$ python3 -q
>>> import numpy as np
>>> np.set_printoptions(suppress=True, linewidth=160)
>>> tidy = lambda a: np.round(a, 3) + 0
>>> F = np.loadtxt("case10.csv", delimiter=",")
>>> print(F)
[[4.902 4.942 5.187]
 [4.902 4.939 5.055]
 [5.111 4.991 5.029]
 [5.085 5.006 5.159]
 [5.045 5.068 5.075]
 [5.033 5.02  5.005]
 [4.983 5.143 5.008]
 [5.058 2.996 3.085]
 [4.961 2.878 2.958]
 [5.008 3.033 3.019]
 [5.085 2.863 2.975]
 [4.929 2.803 3.097]
 [5.067 2.946 3.104]
 [5.012 3.092 2.882]
 [1.994 0.956 5.147]
 [2.078 0.914 5.087]
 [2.146 1.091 5.084]
 [1.985 1.154 4.972]
 [1.959 0.97  4.962]
 [1.817 1.029 5.034]
 [2.19  0.982 4.932]]
>>> hat = F @ np.linalg.solve(F.T @ F, F.T)
>>> print(np.allclose(hat @ hat, hat))
True
>>> print(tidy(np.trace(hat)))
3.0
>>> J = np.load("w.npy")
>>> print(J)
[[ 0  3  1]
 [ 0 -2 -1]
 [ 0  0 -2]]
>>> rng = np.random.default_rng(47458)
>>> z = rng.permutation(3)
>>> print(z)
[0 2 1]
>>> B = J[z][:, z]
>>> print(B)
[[ 0  1  3]
 [ 0 -2  0]
 [ 0 -1 -2]]
>>> print(np.allclose(B, J))
False
>>> Uu, sv, Vh = np.linalg.svd(J)
>>> evecs = Vh[:(sv > 1e-8).sum()]
>>> x0 = J[1] + -1 * J[2] + rng.integers(2) * np.eye(3)[1]
>>> print(x0)
[ 0. -1.  1.]
>>> print(np.linalg.matrix_rank(np.vstack([J, x0])))
2
>>> print(tidy(evecs.T @ evecs))
[[0. 0. 0.]
 [0. 1. 0.]
 [0. 0. 1.]]
>>> print(tidy(np.linalg.norm(x0 - evecs.T @ evecs @ x0)))
0.0
>>> M = np.loadtxt("run3.csv", delimiter=",")
>>> print(M)
[[ 0.  0.  0. -8.]
 [ 0.  0. -1.  0.]
 [-7.  0.  0.  0.]
 [ 0. -3.  0.  0.]]
>>> cov = np.cov(F, rowvar=False)
>>> print(tidy(cov))
[[ 2.092  2.066 -0.691]
 [ 2.066  2.811  0.061]
 [-0.691  0.061  0.973]]
>>> print(np.median(F, axis=0))
[4.961 2.946 5.005]
>>> print(np.argsort(-F.std(axis=0).round(6), kind="stable"))
[1 0 2]
>>> print(np.argwhere(np.triu(np.abs(np.corrcoef(F.T)) > 0.8, 1)))
[[0 1]]
>>> hat = np.triu(np.array([[-3, 1, 0, 2], [3, -5, 4, 6], [3, -6, -8, 6], [5, -9, 5, 6]]), 1) + np.eye(4)
>>> B = hat @ M @ np.linalg.inv(hat)
>>> print(hat @ M - M @ hat)
[[  0.  -6.  -1.   0.]
 [-28. -18.   0.   6.]
 [  0. -11.   0.  14.]
 [  0.   0.  12.  18.]]
>>> print(np.linalg.matrix_rank(B))
4
